$ python3 -q
>>> import numpy as np
>>> import numpy.linalg as la
>>> np.set_printoptions(precision=2, suppress=True, linewidth=200)
>>> def tidy(a):
...     return np.round(a, 2) + 0
... 
>>> data = np.load("dump.npy")
>>> print(data)
[[1.   0.5  0.25 0.12]
 [0.5  1.   0.5  0.25]
 [0.25 0.5  1.   0.5 ]
 [0.12 0.25 0.5  1.  ]]
>>> # symmetric
>>> x = np.ones(4)
>>> for _ in range(3):
...     x = data @ x
...     x /= la.norm(x)
...     print(round(x @ data @ x, 2))
... 
2.08
2.08
2.08
>>> print(tidy(x))
[0.44 0.56 0.56 0.44]
>>> w, vecs = la.eig(data)
>>> print(tidy(np.sort(la.eigvals(la.inv(data)))))
[0.48 1.   1.86 2.66]
>>> print(tidy(np.sort(la.eigvals(data.T))))
[0.38 0.54 1.   2.08]
>>> print(tidy(data @ vecs[:, 0] - w[0] * vecs[:, 0]))
[0. 0. 0. 0.]
>>> feats = np.load("sample0.npy")
>>> print(feats)
[[ 0.7  1.2 -0.7 -1.9  0.6 -0.1]
 [-0.3  0.8  0.7  1.1  0.6 -0.2]
 [ 1.5 -1.1 -1.7  0.  -0.4 -0.8]
 [-0.2 -1.1  0.6  0.7  2.7 -0.5]
 [ 0.3  0.4 -2.1  0.3 -0.2  1.3]]
>>> other = feats / la.norm(feats, axis=1, keepdims=True)
>>> gram = other @ other.T
>>> print(tidy(gram))
[[ 1.   -0.34  0.11 -0.2   0.21]
 [-0.34  1.   -0.58  0.4  -0.3 ]
 [ 0.11 -0.58  1.   -0.1   0.38]
 [-0.2   0.4  -0.1   1.   -0.35]
 [ 0.21 -0.3   0.38 -0.35  1.  ]]
>>> print((np.abs(gram) > 0.9).astype(int))
[[1 0 0 0 0]
 [0 1 0 0 0]
 [0 0 1 0 0]
 [0 0 0 1 0]
 [0 0 0 0 1]]
>>> print(np.argwhere(np.triu(np.abs(gram) > 0.95, 1)))
[]
>>> m1 = np.loadtxt("m.csv", delimiter=",")
>>> print(tidy(m1))
[[-0.63 -2.19 -0.41 -0.58 -0.89 -1.57]
 [ 1.42  0.78 -0.06  1.53 -1.43 -1.4 ]
 [ 0.79 -0.65 -1.84  0.96  1.87 -0.35]
 [ 0.47 -0.72 -1.38  0.22 -1.55  1.97]
 [-2.37  0.87 -1.02  1.18 -0.35 -0.23]
 [-0.32 -1.37  1.58  1.99  0.31  0.71]]
>>> other = m1 / la.norm(m1, axis=1, keepdims=True)
>>> gram = other @ other.T
>>> print((np.abs(gram) > 0.9).astype(int))
[[1 0 0 0 0 0]
 [0 1 0 0 0 0]
 [0 0 1 0 0 0]
 [0 0 0 1 0 0]
 [0 0 0 0 1 0]
 [0 0 0 0 0 1]]
>>> print(np.degrees(np.arccos(np.clip(gram[3, 1], -1, 1))))
90.0
>>> print(np.argwhere(np.triu(np.abs(gram) > 0.95, 1)))
[]
>>> print(tidy(gram[3]))
[0. 0. 0. 1. 0. 0.]
>>> print((gram - 2 * np.eye(6)).round(6).argmax(axis=1))
[1 0 0 0 0 0]
>>> J = np.loadtxt("data.csv", delimiter=",")
>>> print(tidy(J))
[[ 0.02 -0.2  -0.98]
 [-0.2   0.96 -0.2 ]
 [-0.98 -0.2   0.02]]
>>> # equal to its transpose
>>> x = np.array([-3, -1, -5])
>>> print(tidy(la.inv(J)))
[[ 0.02 -0.2  -0.98]
 [-0.2   0.96 -0.2 ]
 [-0.98 -0.2   0.02]]
>>> print([p for p in range(1, 25) if np.allclose(la.matrix_power(J, p), np.eye(3))])
[2, 4, 6, 8, 10, 12, 14, 16, 18, 20, 22, 24]
>>> print(tidy(J.T @ (J @ x)))
[-3. -1. -5.]
>>> print(3 - la.matrix_rank(J - np.eye(3), tol=1e-8))
2
>>> print(tidy(np.abs(la.eigvals(J))))
[1. 1. 1.]
>>> blk = np.stack([J, -2 * J, J[::-1]])
>>> print(tidy(np.einsum("bij,cij->bc", blk, blk)))
[[ 3. -6.  1.]
 [-6. 12. -2.]
 [ 1. -2.  3.]]
>>> print(la.matrix_rank(blk))
[3 3 3]
>>> print(la.matrix_rank(blk.reshape(3, -1)))
2
>>> W0 = np.array([[3, 0, 0], [-1, 1, 0], [2, -2, 3]])
>>> blk = np.stack([W0, 2 * W0, W0[::-1]])
>>> print(la.matrix_rank(blk))
[3 3 3]
>>> print(np.einsum("bij,cij->bc", blk, blk))
[[ 28  56  14]
 [ 56 112  28]
 [ 14  28  28]]
>>> print(la.matrix_rank(blk.reshape(3, -1)))
2
>>> print(tidy(la.norm(blk, axis=(1, 2))))
[ 5.29 10.58  5.29]
>>> print((blk @ W0.T).shape)
(3, 3, 3)
>>> Q = W0.astype(float).copy()
>>> for j in range(3):
...     Q[:, j] -= Q[:, :j] @ (Q[:, :j].T @ Q[:, j])
...     Q[:, j] /= la.norm(Q[:, j])
... 
>>> print(tidy(Q.T @ Q))
[[1. 0. 0.]
 [0. 1. 0.]
 [0. 0. 1.]]
>>> print(tidy(Q))
[[ 0.8   0.6   0.  ]
 [-0.27  0.36  0.89]
 [ 0.53 -0.72  0.45]]
>>> print(tidy(Q.T @ W0))
[[ 3.74 -1.34  1.6 ]
 [ 0.    1.79 -2.15]
 [ 0.    0.    1.34]]
>>> Q, Rm = la.qr(W0)
>>> print(tidy(Q.T @ Q))
[[1. 0. 0.]
 [0. 1. 0.]
 [0. 0. 1.]]
>>> print(np.allclose(Rm.T @ Rm, W0.T @ W0))
True
>>> print(tidy(Rm))
[[-3.74  1.34 -1.6 ]
 [ 0.   -1.79  2.15]
 [ 0.    0.    1.34]]
>>> print(tidy(np.abs(np.diag(Rm))))
[3.74 1.79 1.34]
>>> print(np.trace(Q @ Q.T))
3.0
>>> other = la.inv(W0)
>>> print(tidy(la.det(W0) * other))
[[3. 0. 0.]
 [3. 9. 0.]
 [0. 6. 3.]]
>>> print(np.allclose(other, W0.T))
False
>>> print(tidy(la.inv(other)))
[[ 3.  0.  0.]
 [-1.  1.  0.]
 [ 2. -2.  3.]]
>>> print([int(la.matrix_rank(la.matrix_power(W0, p))) for p in range(1, 4)])
[3, 3, 3]
>>> cent = np.array([[2, 9, 2, 8, 7],
...     [3, 7, 0, 9, 3],
...     [6, 2, 8, 6, 9],
...     [3, 2, 2, 0, 7],
...     [1, 4, 0, 4, 7]])
>>> rng = np.random.default_rng(51)
>>> M = (rng.random((28, 5)) < 0.25) @ cent
>>> print(M)
[[ 3  2  2  0  7]
 [ 2  9  2  8  7]
 [ 6  2  8  6  9]
 [ 3  7  0  9  3]
 [10  8 10 10 23]
 [ 9  9  8 15 12]
 [ 0  0  0  0  0]
 [ 6 15  4 12 21]
 [ 0  0  0  0  0]
 [ 9  4 10  6 16]
 [ 9 15 10 18 23]
 [ 0  0  0  0  0]
 [ 3  7  0  9  3]
 [ 0  0  0  0  0]
 [ 0  0  0  0  0]
 [ 5 16  2 17 10]
 [ 3  2  2  0  7]
 [ 0  0  0  0  0]
 [ 6  9  2  9 10]
 [ 4 11  0 13 10]
 [ 3  7  0  9  3]
 [ 7  6  8 10 16]
 [ 7 13  2 13 17]
 [ 2  9  2  8  7]
 [14 20 12 23 26]
 [ 5 16  2 17 10]
 [ 9  4 10  6 16]
 [ 2  9  2  8  7]]
>>> # row 8 repeats row 6
>>> Ac = M - M.mean(axis=0)
>>> Uu, sv, vt = la.svd(Ac, full_matrices=False)
>>> print(tidy((sv ** 2).sum() ** 2 / (sv ** 4).sum()))
1.48
>>> print(np.abs(Uu[:, 0]).argmax())
24
>>> print(tidy(vt[0] * np.sign(vt[0, np.abs(vt[0]).argmax()])))
[0.29 0.44 0.26 0.51 0.63]
>>> print(tidy(sv ** 2 / (sv ** 2).sum()))
[0.81 0.16 0.03 0.   0.  ]
>>> print(np.searchsorted(np.cumsum(sv ** 2) / (sv ** 2).sum(), 0.9) + 1)
2
>>> print((np.sign(Uu[:, 0]) == np.sign(Uu[0, 0])).astype(int))
[1 1 1 1 0 0 1 0 1 0 0 1 1 1 1 0 1 1 0 0 1 0 0 1 0 0 0 1]
>>> hat = M @ la.solve(M.T @ M, M.T)
>>> print(tidy(hat @ M[:, 2]))
[ 2.  2.  8.  0. 10.  8.  0.  4.  0. 10. 10.  0.  0.  0.  0.  2.  2.  0.  2.  0.  0.  8.  2.  2. 12.  2. 10.  2.]
>>> x = np.array([4, -5, 3, 1, 5])
>>> y = M @ x
>>> print(tidy(la.pinv(M) @ M))
[[1. 0. 0. 0. 0.]
 [0. 1. 0. 0. 0.]
 [0. 0. 1. 0. 0.]
 [0. 0. 0. 1. 0.]
 [0. 0. 0. 0. 1.]]
>>> print(tidy(la.lstsq(M, y)[0]))
[ 4. -5.  3.  1.  5.]
>>> print(y)
[ 43  12  89   1 155  90   0  78   0 132 124   0   1   0   0  13  43   0  44  24   1 112  67  12 145  13 132  12]
>>> y = y + 0.02 * rng.normal(size=28)
>>> print(tidy(y))
[ 43.01  11.98  88.97   0.98 154.95  90.     0.    78.02   0.04 132.   124.     0.01   0.99  -0.03  -0.02  13.    43.     0.    43.99  24.     0.99 112.    66.97  11.98 145.    13.03 132.    12.01]
>>> c, *_ = la.lstsq(M, y)
>>> print(tidy(M.T @ (y - M @ c)))
[0. 0. 0. 0. 0.]
>>> print(tidy(c))
[ 4. -5.  3.  1.  5.]
>>> print(tidy(la.norm(y - M @ c)))
0.09
>>> Ac = (M - M.mean(axis=0)) / M.std(axis=0)
>>> print(np.argwhere(np.abs(Ac) > 2))
[[24  0]
 [24  1]
 [24  2]
 [24  3]
 [24  4]]
>>> c = la.lstsq(np.delete(Ac, 1, axis=1), Ac[:, 1])[0]
>>> print(tidy(1 - np.var(Ac[:, 1] - np.delete(Ac, 1, axis=1) @ c)))
0.97
>>> print(tidy(c))
[-0.28 -0.32  0.89  0.57]
